$ python -q
>>> import numpy as np
>>> import numpy.linalg as la
>>> np.set_printoptions(suppress=True, linewidth=100)
>>> rd = lambda a: np.round(a, 2) + 0
>>> E = np.loadtxt("block1.csv", delimiter=",")
>>> E
array([[-0.6 ,  0.3 ,  1.79],
       [-0.5 , -1.2 ,  1.55],
       [ 0.1 ,  1.7 , -0.16],
       [ 1.3 ,  1.  , -4.02],
       [-0.3 ,  1.  ,  0.92],
       [ 0.4 , -1.  , -1.31],
       [-0.2 ,  0.3 ,  0.47],
       [ 2.  , -0.1 , -5.96],
       [-0.3 , -1.3 ,  1.03],
       [ 0.  ,  0.8 ,  0.06],
       [ 1.2 ,  1.2 , -3.56],
       [-0.4 , -0.5 ,  1.13],
       [ 1.7 , -0.4 , -5.24],
       [-0.9 , -0.3 ,  2.58],
       [ 2.3 ,  1.6 , -6.79],
       [ 1.1 ,  0.3 , -3.42]])
>>> left, sig, Vh = la.svd(E)
>>> rd(sig)
array([13.71,  3.47,  0.12])
>>> A2 = left[:, :2] @ np.diag(sig[:2]) @ Vh[:2]
>>> la.matrix_rank(E, rtol=0.05)
np.int64(2)
>>> la.matrix_rank(A2)
np.int64(2)
>>> rd(la.norm(E - A2, 2)), rd(sig[2])
(np.float64(0.12), np.float64(0.12))
>>> rd(np.abs(E - A2).max())
np.float64(0.05)
>>> C2 = np.cov(E, rowvar=False)
>>> np.argwhere(np.triu(np.abs(np.corrcoef(E.T)) > 0.8, 1))
array([[0, 2]])
>>> rd(np.polyfit(E[:, 0], E[:, 1], 1))
array([0.33, 0.07])
>>> rd(E.std(axis=0))
array([0.98, 0.93, 2.95])
>>> rd(np.corrcoef(E[:, 0], E[:, 1])[0, 1])
np.float64(0.35)
>>> np.median(E, axis=0)
array([ 0.05,  0.3 , -0.05])
>>> J = np.loadtxt("run18.csv", delimiter=",")
>>> J
array([[ 0.85,  3.19, -1.49,  3.52],
       [-1.13, -2.41, -4.67, -2.99],
       [-1.92,  1.33, -1.57,  3.46],
       [ 5.58, -0.01,  3.47,  1.77],
       [ 1.19, -2.46, -3.24, -1.26],
       [ 0.88, -2.05, -3.47, -1.38],
       [ 4.41, -1.1 ,  2.46,  1.32],
       [-0.81, -2.31, -2.65, -1.04],
       [-1.23,  1.78, -2.13,  5.16],
       [-1.59,  2.7 , -2.3 ,  3.52],
       [-0.58,  2.36, -1.43,  3.35],
       [ 0.16,  2.67, -2.93,  4.11],
       [-0.1 ,  3.11, -1.68,  4.62],
       [ 6.27, -1.71,  1.86,  1.24],
       [ 5.59, -2.17,  2.26,  0.66],
       [ 1.01, -0.08, -3.23,  3.35],
       [ 0.29, -2.22, -2.48, -1.65],
       [-0.08, -1.74, -2.07, -0.67],
       [-0.78,  2.22, -2.87,  3.3 ],
       [ 6.6 ,  0.07,  1.37,  2.92],
       [ 1.61, -2.11, -3.38, -1.61],
       [ 0.26, -2.16, -5.09, -1.3 ],
       [-0.91, -2.76, -2.73, -2.3 ],
       [-0.93, -2.5 , -1.8 ,  0.35],
       [-1.29,  3.95, -1.41,  2.35],
       [ 4.32, -0.62,  1.18,  1.73],
       [ 6.4 , -0.73,  1.18, -0.41],
       [ 1.25, -2.52, -3.7 , -1.39],
       [ 1.72, -1.65, -4.48, -1.51]])
>>> Ac = (J - J.mean(axis=0)) / J.std(axis=0)
>>> np.argwhere(np.abs(Ac) > 2)
array([[ 3,  2],
       [19,  0],
       [24,  1]])
>>> b = la.lstsq(np.delete(Ac, 3, axis=1), Ac[:, 3])[0]
>>> np.abs(b).argmax()
np.int64(1)
>>> rd(1 - np.var(Ac[:, 3] - np.delete(Ac, 3, axis=1) @ b))
np.float64(0.8)
>>> rd(b)
array([-0.04,  0.83,  0.26])
>>> m1 = np.load("out12.npy")
>>> m1
array([[ 1, -1, -1,  1,  1, -1, -1,  1],
       [ 1,  1, -1, -1,  1,  1, -1, -1]])
>>> # columns 0 and 4 are equal
>>> f = np.array([-3, 0, 3])
>>> rd(np.polyval(f, J[7]))
array([  1.03, -13.01, -18.07,  -0.24])
>>> rd(np.correlate(J[7], J[18], "full"))
array([-2.67, -5.3 , -3.91, -0.32, -1.1 , -0.24,  0.81])
>>> F = np.load("data.npy")
>>> F
array([[ -3,   4,  -1,  -3],
       [  0,   2,  -2,   0],
       [  3,   4,  -4,   1],
       [  8,   2,  -5,   3],
       [  5,   1, -10,   7],
       [  2,   4, -15,   3],
       [ -1,   8, -16,   4],
       [ -3,   8, -19,   1],
       [ -7,  13, -23,   3],
       [ -6,  15, -22,  -2]])
>>> m1.reshape(2, -1)
array([[ 1, -1, -1,  1,  1, -1, -1,  1],
       [ 1,  1, -1, -1,  1,  1, -1, -1]])
>>> m1.ravel(order="F")
array([ 1,  1, -1,  1, -1, -1,  1, -1,  1,  1, -1,  1, -1, -1,  1, -1])
>>> blk = m1.reshape(2, 2, -1)
>>> blk.transpose(1, 0, 2)
array([[[ 1, -1, -1,  1],
        [ 1,  1, -1, -1]],

       [[ 1, -1, -1,  1],
        [ 1,  1, -1, -1]]])
>>> np.swapaxes(blk, 1, 2)[0]
array([[ 1,  1],
       [-1, -1],
       [-1, -1],
       [ 1,  1]])
>>> np.einsum("ihd,ihd->ih", blk, blk)
array([[4, 4],
       [4, 4]])
>>> Ac = F - F.mean(axis=0)
>>> left, sig, Vh = la.svd(Ac, full_matrices=False)
>>> np.abs(left[:, 0]).argmax()
np.int64(8)
>>> la.matrix_rank(Ac)
np.int64(4)
>>> rd((sig ** 2).sum() ** 2 / (sig ** 4).sum())
np.float64(1.51)
>>> np.abs(Vh[0]).argmax()
np.int64(2)
>>> X = np.load("mat.npy")
>>> X
array([[  8.96,  -8.99,  -6.04,  -8.98,   5.96],
       [ 15.01, -14.93,  -9.88, -14.97,  10.11],
       [ 11.91, -11.94,  -7.96, -12.02,   8.02]])
>>> A2 = np.array([[-3, -2, 5], [-3, 0, -2]])
>>> basis = np.kron(A2, X)
>>> la.matrix_rank(basis)
np.int64(6)
>>> rd(la.norm(X, 1)), rd(la.norm(X, np.inf))
(np.float64(35.97), np.float64(64.9))
>>> rd(la.norm(X, "nuc"))
np.float64(41.95)
>>> rd(la.norm(X, axis=0))
array([21.15, 21.13, 14.05, 21.19, 14.21])
>>> def softmax(z):
...     e = np.exp(z - z.max(axis=-1, keepdims=True))
...     return e / e.sum(axis=-1, keepdims=True)
... 
>>> rd(softmax(X[2]))
array([0.98, 0.  , 0.  , 0.  , 0.02])
>>> rd(softmax(X[2] + 4))
array([0.98, 0.  , 0.  , 0.  , 0.02])
>>> rd(softmax(10 * X[2]))
array([1., 0., 0., 0., 0.])
>>> scores = X @ X.T / np.sqrt(5)
>>> rd(softmax(scores + np.triu(np.full(scores.shape, -np.inf), 1)))
array([[1., 0., 0.],
       [0., 1., 0.],
       [0., 1., 0.]])
>>> M = np.load("arr.npy")
>>> M
array([[ 2.,  1.,  1.,  0.],
       [ 0.,  2.,  1.,  0.],
       [ 0.,  1.,  1.,  0.],
       [ 0.,  0.,  0., -5.]])
>>> q, V = la.qr(M[:, :2])[0], la.qr(M[:, 2:])[0]
>>> sig = la.svd(q.T @ V, compute_uv=False)
>>> (sig > 0.9).sum()
np.int64(1)
>>> rd(la.norm(M[2], 1)), rd(la.norm(M[2], np.inf))
(np.float64(2.0), np.float64(1.0))
>>> rd(la.norm(M[2] - M[0]))
np.float64(2.0)
>>> rd(la.norm(M, 1)), rd(la.norm(M, np.inf))
(np.float64(5.0), np.float64(5.0))
>>> M[2] @ M[0]
np.float64(2.0)
>>> rd(la.norm(M, 2))
np.float64(5.0)
>>> vec = np.array([-1, -1, -1, 1])
>>> h = np.maximum(M @ vec, 0)
>>> np.flatnonzero(h > 1e-9)
array([], dtype=int64)
>>> M.T @ h
array([0., 0., 0., 0.])
>>> rd(np.tanh(M @ vec))
array([-1.  , -1.  , -0.96, -1.  ])
>>> np.maximum(M @ (3 * vec), 0)
array([0., 0., 0., 0.])
>>> M * (h > 1e-9)[:, None]
array([[ 0.,  0.,  0.,  0.],
       [ 0.,  0.,  0.,  0.],
       [ 0.,  0.,  0.,  0.],
       [ 0.,  0.,  0., -0.]])
>>> mat = np.array([[0.4, 0.1, 0.0, -0.7],
...     [0.5, 0.8, 1.1, 0.3],
...     [0.5, 0.6, 1.0, -1.1],
...     [-0.8, 0.6, 0.6, 1.1],
...     [0.57, 0.76, 1.05, 0.3]])
>>> hat = mat @ la.solve(mat.T @ mat, mat.T)
>>> rd(np.trace(hat))
np.float64(4.0)
>>> rd(np.diag(hat))
array([1.  , 0.47, 1.  , 1.  , 0.54])
>>> rd(hat @ mat[:, 1])
array([0.1 , 0.8 , 0.6 , 0.6 , 0.76])
>>> np.allclose(hat @ hat, hat)
True
>>> f, v = mat[3], mat[1]
>>> rd(f @ v)
np.float64(1.07)
>>> rd(f @ f)
np.float64(2.57)
>>> pr = (f @ v) / (f @ f) * f
>>> rd(pr)
array([-0.33,  0.25,  0.25,  0.46])
>>> la.matrix_rank(np.outer(f, v))
np.int64(1)
>>> rd((v - pr) @ f)
np.float64(0.0)
>>> A2 = np.array([[2, 2], [3, -3]])
>>> basis = np.kron(A2, mat)
>>> basis.shape
(10, 8)
>>> la.matrix_rank(basis)
np.int64(8)
>>> arr = np.array([[-1, -3, 1],
...     [0, -2, 0],
...     [0, 0, 0],
...     [0, 0, 0],
...     [0, 0, 0],
...     [3, -3, 0],
...     [0, 0, 0],
...     [0, 0, 0],
...     [2, -4, 1],
...     [0, 0, 0]])
>>> A2 = np.c_[arr[:, :1] @ np.array([[-2]]), np.array([1, -4, 4, -5, 0, -2, -1, -2, -5, -2])]
>>> A2
array([[ 2,  1],
       [ 0, -4],
       [ 0,  4],
       [ 0, -5],
       [ 0,  0],
       [-6, -2],
       [ 0, -1],
       [ 0, -2],
       [-4, -5],
       [ 0, -2]])
>>> rd(la.lstsq(arr, A2[:, 0])[0])
array([-2.,  0.,  0.])
>>> rd(la.norm(A2 - arr @ la.lstsq(arr, A2)[0], axis=0))
array([0.  , 8.12])
>>> la.matrix_rank(np.c_[arr, A2])
np.int64(4)
>>> Ac = F - F.mean(axis=0)
>>> V = la.svd(Ac)[2][:1]
>>> A2 = Ac - Ac @ V.T @ V
>>> rd(np.cov(Ac @ V.T, rowvar=False))
np.float64(99.15)
>>> la.norm(A2, axis=1).round(6).argmax()
np.int64(0)
>>> rd(A2.std(axis=0))
array([2.93, 1.66, 1.98, 2.79])
>>> rd((Ac @ V.T).std(axis=0))
array([9.45])
